In [1]: import numpy as np

In [2]: np.set_printoptions(suppress=True, linewidth=200)

In [3]: def rd(a):
   ...:     return np.round(a, 2) + 0
   ...: 

In [4]: W0 = 2 * np.eye(3) + np.ones((3, 3))

In [5]: W0
Out[5]: 
array([[3., 1., 1.],
       [1., 3., 1.],
       [1., 1., 3.]])

In [6]: x0 = np.ones(3)

In [7]: for _ in range(5):
   ...:     x0 = W0 @ x0
   ...:     x0 /= np.linalg.norm(x0)
   ...:     print(round(x0 @ W0 @ x0, 2))
   ...: 
5.0
5.0
5.0
5.0
5.0

In [8]: rd(x0)
Out[8]: array([0.58, 0.58, 0.58])

In [9]: (W0 - W0.T) / 2
Out[9]: 
array([[0., 0., 0.],
       [0., 0., 0.],
       [0., 0., 0.]])

In [10]: W0 @ W0
Out[10]: 
array([[11.,  7.,  7.],
       [ 7., 11.,  7.],
       [ 7.,  7., 11.]])

In [11]: np.trace(W0)
Out[11]: np.float64(9.0)

In [12]: W0.inv()
Traceback (most recent call last):
  Cell In[12], line 1
    W0.inv()
AttributeError: 'numpy.ndarray' object has no attribute 'inv'


In [13]: evals, V = np.linalg.eig(W0)

In [14]: print(rd(evals))
[2. 5. 2.]

In [15]: rd(np.sort(np.linalg.eigvals(W0.T)))
Out[15]: array([2., 2., 5.])

In [16]: evals, V = np.linalg.eigh(W0)

In [17]: rd(V @ np.diag(evals) @ V.T)
Out[17]: 
array([[3., 1., 1.],
       [1., 3., 1.],
       [1., 1., 3.]])

In [18]: rd(np.linalg.eigvalsh(W0 + 3 * np.eye(3)))
Out[18]: array([5., 5., 8.])

In [19]: np.abs(V[:, -1]).round(6).argmax()
Out[19]: np.int64(0)

In [20]: np.unique(evals.round(6) + 0, return_counts=True)[1]
Out[20]: array([2, 1])

In [21]: rd(np.abs(V[:, -1]))
Out[21]: array([0.58, 0.58, 0.58])

In [22]: rd(V.T @ V)
Out[22]: 
array([[1., 0., 0.],
       [0., 1., 0.],
       [0., 0., 1.]])

In [23]: (evals > 1e-8).sum(), (evals < -1e-8).sum()
Out[23]: (np.int64(3), np.int64(0))

In [24]: feats = np.array([[1.7, 0.5, -0.1],
    ...:     [0.7, -1.1, -2.4],
    ...:     [-0.1, -1.4, 1.6],
    ...:     [0.9, -0.4, 0.6],
    ...:     [-0.8, 1.1, -0.1]])

In [25]: feats[:, 1] *= 10

In [26]: feats
Out[26]: 
array([[  1.7,   5. ,  -0.1],
       [  0.7, -11. ,  -2.4],
       [ -0.1, -14. ,   1.6],
       [  0.9,  -4. ,   0.6],
       [ -0.8,  11. ,  -0.1]])

In [27]: # column 1 is much longer than the rest

In [28]: hat = feats @ np.linalg.solve(feats.T @ feats, feats.T)

In [29]: print(np.allclose(hat @ hat, hat))
True

In [30]: rd((np.eye(5) - hat) @ feats)
Out[30]: 
array([[0., 0., 0.],
       [0., 0., 0.],
       [0., 0., 0.],
       [0., 0., 0.],
       [0., 0., 0.]])

In [31]: print(rd(np.diag(hat)))
[0.78 0.92 0.71 0.26 0.33]

In [32]: rd(np.trace(hat))
Out[32]: np.float64(3.0)

In [33]: print(rd(np.linalg.eigvalsh(hat)))
[0. 0. 1. 1. 1.]

In [34]: Q, V = np.linalg.qr(feats[:, :2])[0], np.linalg.qr(feats[:, 2:])[0]

In [35]: sigma = np.linalg.svd(Q.T @ V, compute_uv=False)

In [36]: rd(sigma)
Out[36]: array([0.22])

In [37]: (sigma > 0.9).sum()
Out[37]: np.int64(0)

In [38]: rd(np.linalg.norm(Q @ Q.T - V @ V.T, 2))
Out[38]: np.float64(1.0)

In [39]: rd(np.degrees(np.arccos(sigma.clip(0, 1))))
Out[39]: array([77.34])

In [40]: u = np.array([1, 2])

In [41]: np.polyval(u, feats[2])
Out[41]: array([  1.9, -12. ,   3.6])

In [42]: np.convolve(feats[2], u)
Out[42]: array([ -0.1, -14.2, -26.4,   3.2])

In [43]: F = np.load("layer3.npy")

In [44]: print(F)
[[  1   3   5   9]
 [  8  12   9  12]
 [  9  20  16  17]
 [  9  26  25  20]
 [ 18  27  25  27]
 [ 23  33  32  34]
 [ 31  39  41  35]
 [ 40  45  46  39]
 [ 45  46  51  43]
 [ 52  54  54  47]
 [ 56  54  54  50]
 [ 63  54  57  53]
 [ 72  63  65  55]
 [ 80  69  71  59]
 [ 83  71  74  68]
 [ 89  75  79  72]
 [ 97  83  83  76]
 [103  85  91  77]
 [104  90  97  86]
 [108  99  97  90]
 [112 105 101  92]
 [115 112 102 101]
 [122 120 110 107]
 [125 128 113 107]
 [132 130 121 113]
 [136 137 126 115]
 [140 141 135 119]
 [143 145 135 123]
 [146 145 138 127]
 [154 153 144 134]
 [163 157 148 142]
 [166 162 150 151]
 [173 170 156 160]
 [178 175 161 162]
 [182 180 166 167]
 [184 188 166 175]
 [193 191 168 179]]

In [45]: B = F[0, 0] * F[1:] - np.outer(F[1:, 0], F[0])

In [46]: B
Out[46]: 
array([[    0,   -12,   -31,   -60],
       [    0,    -7,   -29,   -64],
       [    0,    -1,   -20,   -61],
       [    0,   -27,   -65,  -135],
       [    0,   -36,   -83,  -173],
       [    0,   -54,  -114,  -244],
       [    0,   -75,  -154,  -321],
       [    0,   -89,  -174,  -362],
       [    0,  -102,  -206,  -421],
       [    0,  -114,  -226,  -454],
       [    0,  -135,  -258,  -514],
       [    0,  -153,  -295,  -593],
       [    0,  -171,  -329,  -661],
       [    0,  -178,  -341,  -679],
       [    0,  -192,  -366,  -729],
       [    0,  -208,  -402,  -797],
       [    0,  -224,  -424,  -850],
       [    0,  -222,  -423,  -850],
       [    0,  -225,  -443,  -882],
       [    0,  -231,  -459,  -916],
       [    0,  -233,  -473,  -934],
       [    0,  -246,  -500,  -991],
       [    0,  -247,  -512, -1018],
       [    0,  -266,  -539, -1075],
       [    0,  -271,  -554, -1109],
       [    0,  -279,  -565, -1141],
       [    0,  -284,  -580, -1164],
       [    0,  -293,  -592, -1187],
       [    0,  -309,  -626, -1252],
       [    0,  -332,  -667, -1325],
       [    0,  -336,  -680, -1343],
       [    0,  -349,  -709, -1397],
       [    0,  -359,  -729, -1440],
       [    0,  -366,  -744, -1471],
       [    0,  -364,  -754, -1481],
       [    0,  -388,  -797, -1558]])

In [47]: F[:, 0] / F[0, 0]
Out[47]: 
array([  1.,   8.,   9.,   9.,  18.,  23.,  31.,  40.,  45.,  52.,  56.,  63.,  72.,  80.,  83.,  89.,  97., 103., 104., 108., 112., 115., 122., 125., 132., 136., 140., 143., 146., 154., 163., 166.,
       173., 178., 182., 184., 193.])

In [48]: print(np.linalg.matrix_rank(B), np.linalg.matrix_rank(F))
3 4

In [49]: np.flatnonzero(~B.round(6).any(axis=1))
Out[49]: array([], dtype=int64)

In [50]: print(round(np.log10(np.linalg.cond(F))))
2

In [51]: np.linalg.cond(F) > 100
Out[51]: np.False_

In [52]: print(np.argsort(-np.linalg.norm(F, axis=0).round(6), kind="stable")[:3])
[0 1 2]

In [53]: m1 = np.loadtxt("test0.csv", delimiter=",")

In [54]: m1
Out[54]: 
array([[ 1., -1.,  0.,  0.],
       [-1.,  0.,  0.,  0.],
       [ 0.,  0.,  1., -1.],
       [ 0.,  0., -1.,  0.]])

In [55]: u, v = m1[3], m1[1]

In [56]: u @ u
Out[56]: np.float64(1.0)

In [57]: pr = (u @ v) / (u @ u) * u

In [58]: rd(np.linalg.norm(u + v) ** 2 + np.linalg.norm(u - v) ** 2)
Out[58]: np.float64(4.0)

In [59]: np.outer(u, v)
Out[59]: 
array([[-0.,  0.,  0.,  0.],
       [-0.,  0.,  0.,  0.],
       [ 1., -0., -0., -0.],
       [-0.,  0.,  0.,  0.]])

In [60]: evals, V = np.linalg.eig(m1)

In [61]: rd(np.sort(np.linalg.eigvals(m1 @ m1)))
Out[61]: array([0.38, 0.38, 2.62, 2.62])

In [62]: rd(np.sort(np.linalg.eigvals(m1.T)))
Out[62]: array([-0.62, -0.62,  1.62,  1.62])

In [63]: (m1 != 0).astype(int)
Out[63]: 
array([[1, 1, 0, 0],
       [1, 0, 0, 0],
       [0, 0, 1, 1],
       [0, 0, 1, 0]])

In [64]: print((np.linalg.matrix_power((m1 != 0) + (m1.T != 0) + np.eye(4), 4) > 0).astype(int))
[[1 1 0 0]
 [1 1 0 0]
 [0 0 1 1]
 [0 0 1 1]]

In [65]: rd(np.sort(np.linalg.eigvals(m1).real))
Out[65]: array([-0.62, -0.62,  1.62,  1.62])

In [66]: rd(np.linalg.eigvalsh(m1).min())
Out[66]: np.float64(-0.62)

In [67]: Q = m1.astype(float).copy()

In [68]: for j in range(4):
    ...:     Q[:, j] -= Q[:, :j] @ (Q[:, :j].T @ Q[:, j])
    ...:     Q[:, j] /= np.linalg.norm(Q[:, j])
    ...: 

In [69]: rd(Q.T @ m1)
Out[69]: 
array([[ 1.41, -0.71,  0.  ,  0.  ],
       [ 0.  ,  0.71,  0.  ,  0.  ],
       [ 0.  ,  0.  ,  1.41, -0.71],
       [ 0.  ,  0.  ,  0.  ,  0.71]])
